>>> import numpy as np
>>> from numpy import linalg as LA
>>> np.set_printoptions(precision=1, suppress=True, linewidth=120, floatmode="fixed")
>>> mat = np.loadtxt("a.csv", delimiter=",")
>>> mat
array([[ 6.0, -6.0,  4.0,  2.0,  0.0, -2.0, -6.0],
       [-6.0, 11.0, -6.0, -3.0,  0.0,  3.0,  9.0],
       [ 4.0, -6.0,  6.0,  2.0,  0.0, -2.0, -6.0],
       [ 2.0, -3.0,  2.0,  3.0,  0.0, -1.0, -3.0],
       [ 0.0,  0.0,  0.0,  0.0,  2.0,  0.0,  0.0],
       [-2.0,  3.0, -2.0, -1.0,  0.0,  3.0,  3.0],
       [-6.0,  9.0, -6.0, -3.0,  0.0,  3.0, 11.0]])
>>> round(float(LA.det(mat)), 1)
1920.0
>>> (mat != 0).astype(int)
array([[1, 1, 1, 1, 0, 1, 1],
       [1, 1, 1, 1, 0, 1, 1],
       [1, 1, 1, 1, 0, 1, 1],
       [1, 1, 1, 1, 0, 1, 1],
       [0, 0, 0, 0, 1, 0, 0],
       [1, 1, 1, 1, 0, 1, 1],
       [1, 1, 1, 1, 0, 1, 1]])
>>> LA.matrix_rank(mat, rtol=0.1)
np.int64(1)
>>> np.round(np.abs(LA.svd(mat)[2][-1]), 1) + 0
array([0.0, 0.0, 0.3, 0.1, 0.4, 0.9, 0.1])
>>> ev, V = LA.eigh(mat)
>>> ev
array([ 2.0,  2.0,  2.0,  2.0,  2.0,  2.0, 30.0])
>>> (ev > 1e-8).sum(), (ev < -1e-8).sum()
(np.int64(7), np.int64(0))
>>> LA.eigvalsh(mat @ mat)
array([  4.0,   4.0,   4.0,   4.0,   4.0,   4.0, 900.0])
>>> np.round(V @ np.diag(ev) @ V.T, 1) + 0
array([[ 6.0, -6.0,  4.0,  2.0,  0.0, -2.0, -6.0],
       [-6.0, 11.0, -6.0, -3.0,  0.0,  3.0,  9.0],
       [ 4.0, -6.0,  6.0,  2.0,  0.0, -2.0, -6.0],
       [ 2.0, -3.0,  2.0,  3.0,  0.0, -1.0, -3.0],
       [ 0.0,  0.0,  0.0,  0.0,  2.0,  0.0,  0.0],
       [-2.0,  3.0, -2.0, -1.0,  0.0,  3.0,  3.0],
       [-6.0,  9.0, -6.0, -3.0,  0.0,  3.0, 11.0]])
>>> np.round(V.T @ V, 1) + 0
array([[1.0, 0.0, 0.0, 0.0, 0.0, 0.0, 0.0],
       [0.0, 1.0, 0.0, 0.0, 0.0, 0.0, 0.0],
       [0.0, 0.0, 1.0, 0.0, 0.0, 0.0, 0.0],
       [0.0, 0.0, 0.0, 1.0, 0.0, 0.0, 0.0],
       [0.0, 0.0, 0.0, 0.0, 1.0, 0.0, 0.0],
       [0.0, 0.0, 0.0, 0.0, 0.0, 1.0, 0.0],
       [0.0, 0.0, 0.0, 0.0, 0.0, 0.0, 1.0]])
>>> np.abs(V[:, -1])
array([0.4, 0.6, 0.4, 0.2, 0.0, 0.2, 0.6])
>>> round(float(ev.sum()), 1), np.trace(mat)
(42.0, np.float64(42.0))
>>> np.abs(V[:, -1]).round(6).argmax()
np.int64(1)
>>> ev, V = LA.eigh(mat)
>>> x0 = np.array([3, -1, 0, -2, -3, 2, -2])
>>> (np.sign(V[:, -1].round(6)) == np.sign(V[0, -1].round(6))).astype(int)
array([1, 0, 1, 1, 0, 0, 0])
>>> np.round(V * np.maximum(ev, 0) @ V.T, 1) + 0
array([[ 6.0, -6.0,  4.0,  2.0,  0.0, -2.0, -6.0],
       [-6.0, 11.0, -6.0, -3.0,  0.0,  3.0,  9.0],
       [ 4.0, -6.0,  6.0,  2.0,  0.0, -2.0, -6.0],
       [ 2.0, -3.0,  2.0,  3.0,  0.0, -1.0, -3.0],
       [ 0.0,  0.0,  0.0,  0.0,  2.0,  0.0,  0.0],
       [-2.0,  3.0, -2.0, -1.0,  0.0,  3.0,  3.0],
       [-6.0,  9.0, -6.0, -3.0,  0.0,  3.0, 11.0]])
>>> np.abs(mat).sum(axis=1).max(), round(float(np.abs(ev).max()), 1)
(np.float64(38.0), 30.0)
>>> LA.eigvalsh(mat[1:, 1:])
array([ 2.0,  2.0,  2.0,  2.0,  2.0, 26.0])
>>> x0 @ mat @ x0
np.float64(183.0)
>>> X = np.loadtxt("run12.csv", delimiter=",")
>>> X
array([[ 0.1, 19.6, 58.6],
       [-0.6, 19.9, 60.2],
       [-0.4, 19.3, 60.2],
       [ 1.8, 19.9, 61.0],
       [-1.1, 18.8, 59.4],
       [ 1.8, 20.4, 61.2],
       [ 0.3, 19.8, 61.0],
       [-0.4, 21.9, 60.4],
       [ 0.7, 18.3, 59.7],
       [ 0.9, 19.6, 59.6],
       [ 0.2, 22.2, 59.8],
       [ 1.0, 21.7, 61.7],
       [ 2.0, 20.7, 59.7],
       [-0.6, 18.7, 59.2],
       [ 1.5, 18.5, 61.5],
       [-1.1, 20.2, 61.2],
       [ 0.9, 21.5, 60.0],
       [ 0.0, 19.2, 61.6],
       [-0.5, 19.1, 59.2]])
>>> cen = X - X.mean(axis=0)
>>> V = LA.svd(cen)[2][:1]
>>> B = cen - cen @ V.T @ V
>>> LA.norm(B, axis=1).round(6).argmax()
np.int64(14)
>>> round(float(LA.norm(B) / LA.norm(cen)), 1)
0.7
>>> np.diag(V.T @ V)
array([0.2, 0.7, 0.2])
>>> B.std(axis=0)
array([0.8, 0.6, 0.8])
